In [1]: import numpy as np

In [2]: import numpy.linalg as la

In [3]: np.set_printoptions(suppress=True, linewidth=160)

In [4]: arr = np.load("sample4.npy")

In [5]: print(arr.round(3))
[[-3.122 -0.813 -2.363  0.371 -2.978]
 [-2.96   0.447 -2.152  3.135 -1.258]
 [ 2.566 -0.84   1.834 -3.754  0.508]
 [-1.451 -1.738 -1.195 -2.937 -3.133]
 [-0.797 -1.806 -0.718 -3.558 -2.815]
 [-1.468 -1.735 -1.207 -2.918 -3.14 ]
 [ 2.985  1.006  2.275  0.167  3.142]
 [-2.78   0.649 -2.006  3.47  -0.886]
 [ 3.01   0.977  2.291  0.084  3.119]
 [-1.472 -1.735 -1.21  -2.914 -3.142]
 [-0.262 -1.801 -0.322 -3.93  -2.478]
 [-3.223 -0.566 -2.42   1.008 -2.723]
 [-2.578 -1.343 -1.999 -1.229 -3.323]
 [ 3.172 -0.084  2.335 -2.457  1.856]
 [ 2.562 -0.844  1.831 -3.758  0.501]
 [ 3.039 -0.335  2.219 -2.936  1.451]
 [-2.779  0.651 -2.005  3.472 -0.884]
 [ 1.972  1.613  1.571  2.278  3.294]
 [-3.224 -0.565 -2.42   1.012 -2.722]
 [-2.135  1.132 -1.495  4.112  0.134]
 [-0.276 -1.802 -0.333 -3.921 -2.488]
 [ 2.857 -0.569  2.068 -3.341  1.037]
 [ 1.127 -1.559  0.72  -4.368 -1.306]
 [-1.639  1.376 -1.111  4.315  0.754]
 [-3.068  0.289 -2.244  2.852 -1.528]
 [-2.503 -1.387 -1.947 -1.383 -3.333]
 [-0.435 -1.808 -0.45  -3.822 -2.594]]

In [6]: Z = arr[[6, 10]].astype(float)

In [7]: for _ in range(5):
   ...:     labels = la.norm(arr[:, None] - Z, axis=-1).argmin(axis=1)
   ...:     Z = np.array([arr[labels == j].mean(axis=0) for j in range(2)])
   ...: 

In [8]: print(labels)
[1 1 0 1 1 1 0 1 0 1 1 1 1 0 0 0 1 0 1 1 1 0 0 1 1 1 1]

In [9]: print(np.bincount(labels))
[ 9 18]

In [10]: print(np.round(Z[1] - Z[0], 3))
[-4.597 -0.627 -3.438  1.85  -3.652]

In [11]: labels = arr[:, 2] > np.median(arr[:, 2])

In [12]: f = arr[labels].mean(axis=0) - arr[~labels].mean(axis=0)

In [13]: print(np.argsort(-np.abs(f).round(6), kind="stable"))
[0 3 2 4 1]

In [14]: print(labels.astype(int))
[0 0 1 0 1 0 1 0 1 0 1 0 0 1 1 1 0 1 0 0 1 1 1 0 0 0 1]

In [15]: print(la.lstsq(arr[:-1].T, arr[-1])[2])
2

In [16]: print(np.unique(arr.round(6), axis=0).shape)
(27, 5)

In [17]: print(np.round(np.trace(la.pinv(arr) @ arr), 3))
2.0

In [18]: print(np.round(arr @ la.pinv(arr) @ arr, 3))
[[-3.122 -0.813 -2.363  0.371 -2.978]
 [-2.96   0.447 -2.152  3.135 -1.258]
 [ 2.566 -0.84   1.834 -3.754  0.508]
 [-1.451 -1.738 -1.195 -2.937 -3.133]
 [-0.797 -1.806 -0.718 -3.558 -2.815]
 [-1.468 -1.735 -1.207 -2.918 -3.14 ]
 [ 2.985  1.006  2.275  0.167  3.142]
 [-2.78   0.649 -2.006  3.47  -0.886]
 [ 3.01   0.977  2.291  0.084  3.119]
 [-1.472 -1.735 -1.21  -2.914 -3.142]
 [-0.262 -1.801 -0.322 -3.93  -2.478]
 [-3.223 -0.566 -2.42   1.008 -2.723]
 [-2.578 -1.343 -1.999 -1.229 -3.323]
 [ 3.172 -0.084  2.335 -2.457  1.856]
 [ 2.562 -0.844  1.831 -3.758  0.501]
 [ 3.039 -0.335  2.219 -2.936  1.451]
 [-2.779  0.651 -2.005  3.472 -0.884]
 [ 1.972  1.613  1.571  2.278  3.294]
 [-3.224 -0.565 -2.42   1.012 -2.722]
 [-2.135  1.132 -1.495  4.112  0.134]
 [-0.276 -1.802 -0.333 -3.921 -2.488]
 [ 2.857 -0.569  2.068 -3.341  1.037]
 [ 1.127 -1.559  0.72  -4.368 -1.306]
 [-1.639  1.376 -1.111  4.315  0.754]
 [-3.068  0.289 -2.244  2.852 -1.528]
 [-2.503 -1.387 -1.947 -1.383 -3.333]
 [-0.435 -1.808 -0.45  -3.822 -2.594]]

In [19]: print(np.abs(np.diag(la.qr(arr)[1])) > 1e-9)
[ True  True False False False]

In [20]: print(np.allclose(arr[:-1].T @ la.lstsq(arr[:-1].T, arr[-1])[0], arr[-1]))
True

In [21]: G = np.cov(arr, rowvar=False)

In [22]: print(np.round(np.corrcoef(arr.T), 3))
[[ 1.     0.103  0.999 -0.487  0.746]
 [ 0.103  1.     0.148  0.819  0.739]
 [ 0.999  0.148  1.    -0.446  0.776]
 [-0.487  0.819 -0.446  1.     0.219]
 [ 0.746  0.739  0.776  0.219  1.   ]]

In [23]: print(np.round(np.polyfit(arr[:, 3], arr[:, 2], 1), 3))
[-0.268 -0.595]

In [24]: print(np.round(np.corrcoef(arr[:, 3], arr[:, 2])[0, 1], 3))
-0.446

In [25]: print(np.round(np.median(arr, axis=0), 3))
[-1.451 -0.569 -1.111 -1.383 -1.306]

In [26]: print(np.argwhere(np.triu(np.abs(np.corrcoef(arr.T)) > 0.8, 1)))
[[0 2]
 [1 3]]

In [27]: print(round(la.norm(arr, "nuc"), 3))
36.705

In [28]: print(round(float(arr[14] @ arr[16]), 3))
-24.828

In [29]: print(round(la.norm(arr[14] - arr[16]), 3))
9.983

In [30]: print(round(la.norm(arr, 2), 3))
19.182

In [31]: print(np.round(la.norm(arr, axis=0), 3))
[12.468  6.345  9.291 15.66  12.155]

In [32]: print(np.round(la.norm(arr, axis=1), 3))
[5. 5. 5. 5. 5. 5. 5. 5. 5. 5. 5. 5. 5. 5. 5. 5. 5. 5. 5. 5. 5. 5. 5. 5. 5. 5. 5.]

In [33]: print(round(la.norm(arr) ** 2 / la.norm(arr, 2) ** 2, 3))
1.834

In [34]: print(round(la.norm(arr[14], 1), 3), np.round(la.norm(arr[14], np.inf), 3))
9.495 3.758

In [35]: B = np.array([[-1, 2], [-1, -2]])

In [36]: F = np.kron(np.eye(2, dtype=int), B)

In [37]: print(F)
[[-1  2  0  0]
 [-1 -2  0  0]
 [ 0  0 -1  2]
 [ 0  0 -1 -2]]

In [38]: # 2 groups of indices that never mix

In [39]: x = np.array([4, -8, -3, 5])

In [40]: target = F @ x

In [41]: b, lr = np.zeros(4), 1 / la.norm(F, 2) ** 2

In [42]: for i in range(20):
    ...:     b -= lr * F.T @ (F @ b - target)
    ...:     if i % 5 == 0: print(i, round(la.norm(F @ b - target), 3))
    ...: 
0 5.303
5 1.258
10 0.299
15 0.071

In [43]: print(b.round(3))
[ 3.987 -8.    -2.99   5.   ]

In [44]: print(np.round(la.cond(F), 3))
2.0

In [45]: print(F[:, 3] @ F[:, 2])
0

In [46]: print(F @ F.T)
[[ 5 -3  0  0]
 [-3  5  0  0]
 [ 0  0  5 -3]
 [ 0  0 -3  5]]

In [47]: print(F.T @ F)
[[2 0 0 0]
 [0 8 0 0]
 [0 0 2 0]
 [0 0 0 8]]

In [48]: f = np.array([6, 7, 6, 6])

In [49]: B = F + np.outer(f, np.eye(4)[3])

In [50]: print(la.matrix_rank(la.inv(B) - la.inv(F), tol=1e-8))
1

In [51]: print(F.reshape(-1, 2))
[[-1  2]
 [ 0  0]
 [-1 -2]
 [ 0  0]
 [ 0  0]
 [-1  2]
 [ 0  0]
 [-1 -2]]

In [52]: T = F.reshape(4, 2, -1)

In [53]: print(np.swapaxes(T, 1, 2)[3])
[[ 0 -1]
 [ 0 -2]]

In [54]: m1 = np.loadtxt("case19.csv", delimiter=",")

In [55]: print(m1)
[[1.    0.2   0.04  0.008 0.002 0.    0.   ]
 [0.2   1.    0.2   0.04  0.008 0.002 0.   ]
 [0.04  0.2   1.    0.2   0.04  0.008 0.002]
 [0.008 0.04  0.2   1.    0.2   0.04  0.008]
 [0.002 0.008 0.04  0.2   1.    0.2   0.04 ]
 [0.    0.002 0.008 0.04  0.2   1.    0.2  ]
 [0.    0.    0.002 0.008 0.04  0.2   1.   ]]

In [56]: # symmetric, so the eigenvalues are real

In [57]: print(la.matrix_rank(arr, rtol=0.1))
2

In [58]: print(la.cond(arr) > 100)
True
